% ipython --no-banner

In [1]: import numpy as np

In [2]: np.set_printoptions(suppress=True, linewidth=140)

In [3]: F = np.array([[-2, 0, 1], [-4, 0, -3], [2, 0, -1], [0, 3, -5], [2, 0, 4]])

In [4]: t = np.radians(30)

In [5]: r_ = np.eye(3)

In [6]: r_[2, 2] = r_[0, 0] = np.cos(t)

In [7]: r_[2, 0], r_[0, 2] = -np.sin(t), np.sin(t)

In [8]: r_.round(1)
Out[8]: 
array([[ 0.9,  0. ,  0.5],
       [ 0. ,  1. ,  0. ],
       [-0.5,  0. ,  0.9]])

In [9]: B = F @ r_.T

In [10]: B.round(1)
Out[10]: 
array([[-1.2,  0. ,  1.9],
       [-5. ,  0. , -0.6],
       [ 1.2,  0. , -1.9],
       [-2.5,  3. , -4.3],
       [ 3.7,  0. ,  2.5]])

In [11]: np.round(np.linalg.svd(F, compute_uv=False), 1), np.round(np.linalg.svd(B, compute_uv=False), 1)
Out[11]: (array([8. , 4.7, 1.8]), array([8. , 4.7, 1.8]))

In [12]: np.round(np.abs(B - F).max(axis=0), 1)
Out[12]: array([2.5, 0. , 2.4])

In [13]: np.allclose(F @ F.T, B @ B.T)
Out[13]: True

In [14]: round(np.linalg.det(r_), 1), np.round(np.trace(r_), 1)
Out[14]: (np.float64(1.0), np.float64(2.7))

In [15]: q = F.astype(float).copy()

In [16]: for j in range(3):
    ...:     q[:, j] -= q[:, :j] @ (q[:, :j].T @ q[:, j])
    ...:     q[:, j] /= np.linalg.norm(q[:, j])
    ...: 

In [17]: np.round(q.T @ F, 1) + 0
Out[17]: 
array([[ 5.3,  0. ,  3. ],
       [ 0. ,  3. , -5. ],
       [ 0. ,  0. ,  4.2]])

In [18]: q.round(1)
Out[18]: 
array([[-0.4,  0. ,  0.5],
       [-0.8,  0. , -0.2],
       [ 0.4,  0. , -0.5],
       [ 0. ,  1. ,  0. ],
       [ 0.4,  0. ,  0.7]])

In [19]: rng = np.random.default_rng(2762)

In [20]: z = rng.permutation(3)

In [21]: B = F[:, z] * rng.choice([-1, 1], 3)

In [22]: B
Out[22]: 
array([[ 2,  1,  0],
       [ 4, -3,  0],
       [-2, -1,  0],
       [ 0, -5,  3],
       [-2,  4,  0]])

In [23]: Uu, _, vt = np.linalg.svd(F.T @ B)

In [24]: z
Out[24]: array([0, 2, 1])

In [25]: np.round(Uu @ vt, 1) + 0
Out[25]: 
array([[-1.,  0.,  0.],
       [ 0.,  0.,  1.],
       [ 0.,  1.,  0.]])

In [26]: B = F[0, 0] * F[1:] - np.outer(F[1:, 0], F[0])

In [27]: B
Out[27]: 
array([[  0,   0,  10],
       [  0,   0,   0],
       [  0,  -6,  10],
       [  0,   0, -10]])

In [28]: np.linalg.matrix_rank(B), np.linalg.matrix_rank(F)
Out[28]: (np.int64(2), np.int64(3))

In [29]: np.flatnonzero(~B.round(6).any(axis=1))
Out[29]: array([1])

In [30]: F[:, 0] / F[0, 0]
Out[30]: array([ 1.,  2., -1., -0., -1.])

In [31]: M = np.load("x.npy")

In [32]: M
Out[32]: 
array([[0, 0, 0, 0, 0, 1],
       [0, 0, 0, 0, 1, 0],
       [0, 1, 0, 0, 0, 0],
       [0, 0, 1, 0, 0, 0],
       [0, 0, 0, 1, 0, 0],
       [1, 0, 0, 0, 0, 0]])

In [33]: # a transition matrix

In [34]: q, r_ = np.linalg.qr(F)

In [35]: round(float(np.trace(q @ q.T)), 1)
Out[35]: 3.0

In [36]: np.round(q.T @ q, 1) + 0
Out[36]: 
array([[1., 0., 0.],
       [0., 1., 0.],
       [0., 0., 1.]])

In [37]: q.shape, r_.shape
Out[37]: ((5, 3), (3, 3))

In [38]: vec = np.array([0, 2, 1])

In [39]: rhs = F @ vec

In [40]: np.round(np.linalg.solve(F.T @ F, F.T @ rhs), 1) + 0
Out[40]: array([0., 2., 1.])

In [41]: np.round(np.linalg.lstsq(F, rhs)[0], 1) + 0
Out[41]: array([0., 2., 1.])

In [42]: np.round(np.linalg.pinv(F) @ F, 1) + 0
Out[42]: 
array([[1., 0., 0.],
       [0., 1., 0.],
       [0., 0., 1.]])

In [43]: rhs = rhs + 0.3 * rng.normal(size=5)

In [44]: rhs.round(1)
Out[44]: array([ 1.1, -3.1, -0.8,  1.5,  4.1])

In [45]: b, *_ = np.linalg.lstsq(F, rhs)

In [46]: np.round(np.linalg.norm(rhs - F @ b), 1)
Out[46]: np.float64(0.2)

In [47]: np.round(F.T @ (rhs - F @ b), 1) + 0
Out[47]: array([0., 0., 0.])

In [48]: np.round(np.linalg.pinv(M), 1)
Out[48]: 
array([[0., 0., 0., 0., 0., 1.],
       [0., 0., 1., 0., 0., 0.],
       [0., 0., 0., 1., 0., 0.],
       [0., 0., 0., 0., 1., 0.],
       [0., 1., 0., 0., 0., 0.],
       [1., 0., 0., 0., 0., 0.]])

In [49]: M[:, 4] @ M[:, 5]
Out[49]: np.int64(0)

In [50]: M @ M.T
Out[50]: 
array([[1, 0, 0, 0, 0, 0],
       [0, 1, 0, 0, 0, 0],
       [0, 0, 1, 0, 0, 0],
       [0, 0, 0, 1, 0, 0],
       [0, 0, 0, 0, 1, 0],
       [0, 0, 0, 0, 0, 1]])

In [51]: T = np.stack([F, 4 * F, F[::-1]])

In [52]: np.einsum("bij,cij->bc", T, T)
Out[52]: 
array([[  89,  356,   35],
       [ 356, 1424,  140],
       [  35,  140,   89]])

In [53]: np.linalg.matrix_rank(T)
Out[53]: array([3, 3, 3])

In [54]: cent = np.array([[-2, 3, -1, 0], [0, 1, 2, 0], [-1, 3, 1, -1]])

In [55]: W0 = rng.normal(size=(13, 3)) @ cent + np.array([2, 0, 1, 3])

In [56]: W0.round(1)
Out[56]: 
array([[ 2.5, -2.5, -1.5,  3.5],
       [ 5.3, -5.6,  2.1,  3.4],
       [ 0.7,  0.7, -1.4,  3.6],
       [-1. ,  5.3, -0.6,  1.8],
       [ 1.7,  0.8,  2.1,  3.4],
       [ 2. , -0.6,  0.5,  3.5],
       [ 1.9,  2.2,  3. ,  1.8],
       [ 6.4, -7.8,  0.5,  2.8],
       [ 4.7, -3.9,  2. ,  2.7],
       [ 0.4,  2.8, -0.9,  1.7],
       [-0.1,  5. ,  3. ,  2.5],
       [ 4.4, -3.6,  3.1,  3.6],
       [ 1. ,  1.3, -0.6,  2.6]])

In [57]: Ac = (W0 - W0.mean(axis=0)) / W0.std(axis=0)

In [58]: np.argwhere(np.abs(Ac) > 2)
Out[58]: array([], shape=(0, 2), dtype=int64)

In [59]: np.round(Ac.std(axis=0), 1)
Out[59]: array([1., 1., 1., 1.])

In [60]: b = np.linalg.lstsq(np.delete(Ac, 2, axis=1), Ac[:, 2])[0]

In [61]: np.abs(b).argmax()
Out[61]: np.int64(1)

In [62]: b.round(1)
Out[62]: array([4.5, 4.6, 0.6])

In [63]: vec = np.array([-3, 2, -2, 3])

In [64]: rhs = W0 @ vec

In [65]: rhs.round(1)
Out[65]: array([  0.7, -21.1,  12.9,  20.2,   2.6,   2.2,  -2. , -27.4, -17.8,  11.1,  11.6, -15.7,   8.6])

In [66]: np.round(np.linalg.pinv(W0) @ W0, 1) + 0
Out[66]: 
array([[1., 0., 0., 0.],
       [0., 1., 0., 0.],
       [0., 0., 1., 0.],
       [0., 0., 0., 1.]])

In [67]: rhs = rhs + 0.3 * rng.normal(size=13)

In [68]: rhs.round(1)
Out[68]: array([  0.8, -20.9,  13. ,  20.6,   2.3,   2.4,  -2.5, -27.5, -18. ,  10.9,  11.6, -15.9,   8.7])

In [69]: b, *_ = np.linalg.lstsq(W0, rhs)

In [70]: round(np.linalg.norm(rhs - W0 @ b), 1)
Out[70]: np.float64(0.6)

In [71]: [round(float(np.linalg.norm(np.linalg.solve(W0.T @ W0 + lam * np.eye(4), W0.T @ rhs))), 2) for lam in (0, 1, 10, 100)]
Out[71]: [5.21, 4.85, 3.96, 2.28]

In [72]: np.flatnonzero(np.linalg.matrix_power((M != 0) + (M.T != 0) + np.eye(6), 6)[4])
Out[72]: array([1, 2, 3, 4])

In [73]: proj = W0 @ np.linalg.solve(W0.T @ W0, W0.T)

In [74]: np.round(np.linalg.eigvalsh(proj), 1) + 0
Out[74]: array([0., 0., 0., 0., 0., 0., 0., 0., 0., 1., 1., 1., 1.])

In [75]: K = np.load("arr.npy")

In [76]: K
Out[76]: 
array([[ 0.,  0.,  0.,  1.,  0.],
       [ 0.,  1.,  0.,  0.,  0.],
       [ 0.,  0.,  1.,  0.,  0.],
       [-1.,  0.,  0.,  0.,  0.],
       [ 0.,  0.,  0.,  0.,  1.]])

In [77]: # splits into 4 blocks

In [78]: r0, v = F[1], F[4]

In [79]: r0 @ v
Out[79]: np.int64(-20)

In [80]: r0 @ r0
Out[80]: np.int64(25)

In [81]: p = (r0 @ v) / (r0 @ r0) * r0

In [82]: round((v - p) @ r0, 1)
Out[82]: np.float64(0.0)

In [83]: np.round(v - p, 1)
Out[83]: array([-1.2,  0. ,  1.6])

In [84]: p.round(1)
Out[84]: array([ 3.2, -0. ,  2.4])

In [85]: z = rng.permutation(5)

In [86]: z
Out[86]: array([4, 0, 3, 2, 1])

In [87]: B = K[z][:, z]

In [88]: np.trace(B)
Out[88]: np.float64(3.0)

In [89]: np.diag(B)
Out[89]: array([1., 0., 0., 1., 1.])

In [90]: np.allclose(B, K)
Out[90]: False

In [91]: B = np.linalg.inv(K)

In [92]: np.round(np.linalg.cond(K), 1)
Out[92]: np.float64(1.0)

In [93]: np.round(np.linalg.det(K) * B, 1)
Out[93]: 
array([[-0., -0., -0., -1., -0.],
       [ 0.,  1.,  0.,  0.,  0.],
       [ 0.,  0.,  1.,  0.,  0.],
       [ 1.,  0.,  0.,  0.,  0.],
       [ 0.,  0.,  0.,  0.,  1.]])

In [94]: K @ B
Out[94]: 
array([[1., 0., 0., 0., 0.],
       [0., 1., 0., 0., 0.],
       [0., 0., 1., 0., 0.],
       [0., 0., 0., 1., 0.],
       [0., 0., 0., 0., 1.]])

In [95]: round(np.linalg.slogdet(K)[0], 1)
Out[95]: np.float64(1.0)

In [96]: np.round(np.linalg.inv(B), 1)
Out[96]: 
array([[ 0.,  0.,  0.,  1.,  0.],
       [ 0.,  1.,  0.,  0.,  0.],
       [ 0.,  0.,  1.,  0.,  0.],
       [-1., -0., -0., -0., -0.],
       [ 0.,  0.,  0.,  0.,  1.]])

In [97]: B
Out[97]: 
array([[-0., -0., -0., -1., -0.],
       [ 0.,  1.,  0.,  0.,  0.],
       [ 0.,  0.,  1.,  0.,  0.],
       [ 1.,  0.,  0.,  0.,  0.],
       [ 0.,  0.,  0.,  0.,  1.]])

In [98]: r0 = np.array([-2, 0])

In [99]: np.polyval(r0, K[1])
Out[99]: array([ 0., -2.,  0.,  0.,  0.])

In [100]: np.correlate(K[1], K[3], "full")
Out[100]: array([ 0.,  0.,  0.,  0.,  0., -1.,  0.,  0.,  0.])

In [101]: np.cross(K[1, :3], K[3, :3])
Out[101]: array([ 0., -0.,  1.])

In [102]: mat = np.load("sample11.npy")

In [103]: mat
Out[103]: 
array([[  4. ,   6.7, -11.9,   0.8,  -1.1],
       [ -1.3,  -2.2,   4. ,  -0.3,   0.5],
       [ -0.1,   0. ,   0.1,  -0.1,   0.3],
       [  0.3,  -1.9,   2.3,  -2.9,  -0.7],
       [  1. ,  -5.5,   7.2,  -8.5,  -2.1],
       [ -0.9,  -5.7,   8.7,  -6.1,  -1.2],
       [  2. ,  -1.4,   0.7,  -5.7,  -1.8],
       [ -1.4,   3.6,  -3.9,   7.2,   1.7],
       [  1.8,  -1.6,   0.7,  -5.4,  -1.7],
       [  0.8,  -5.4,   7.2,  -8.7,  -1.9],
       [  2.2,   2.2,  -4.8,  -1.1,  -0.8],
       [  0. ,   0. ,  -0.2,   0.1,  -0.1],
       [ -0.9,  -5.7,   8.7,  -6.2,  -1. ],
       [ -1.6,  -0.4,   1.6,   2.5,   0.9],
       [  0.8,   5.8,  -8.9,   6.2,   0.9],
       [ -0.9,   1.5,  -1.7,   4.2,   1.3],
       [ -1.9,   1.4,  -0.9,   5.5,   1.5],
       [ -1. ,  -4.1,   6.5,  -3.3,  -0.4],
       [ -1.7,   1.4,  -0.6,   5.4,   1.7],
       [ -1.5,  -2.1,   3.9,  -0.2,   0.1],
       [ -1.2,   3.6,  -3.8,   7.1,   1.8],
       [  3.9,   6.5, -12.1,   1. ,  -1. ],
       [  0.9,   0.2,  -0.9,  -1.1,  -0.5],
       [ -0.1,   3.9,  -5.6,   4.6,   1. ],
       [  0. ,   0. ,   0. ,  -0.1,   0.1],
       [ -1.4,  -0.4,   1.5,   2.5,   1. ],
       [ -3.2,  -2.6,   5.9,   2.3,   1.3],
       [  0.4,   2. ,  -3.4,   1.6,   0.2]])

In [104]: np.argsort(-np.linalg.norm(mat, axis=0).round(6), kind="stable")[:3]
Out[104]: array([2, 3, 1])

In [105]: np.linalg.matrix_rank(mat, rtol=0.1)
Out[105]: np.int64(2)
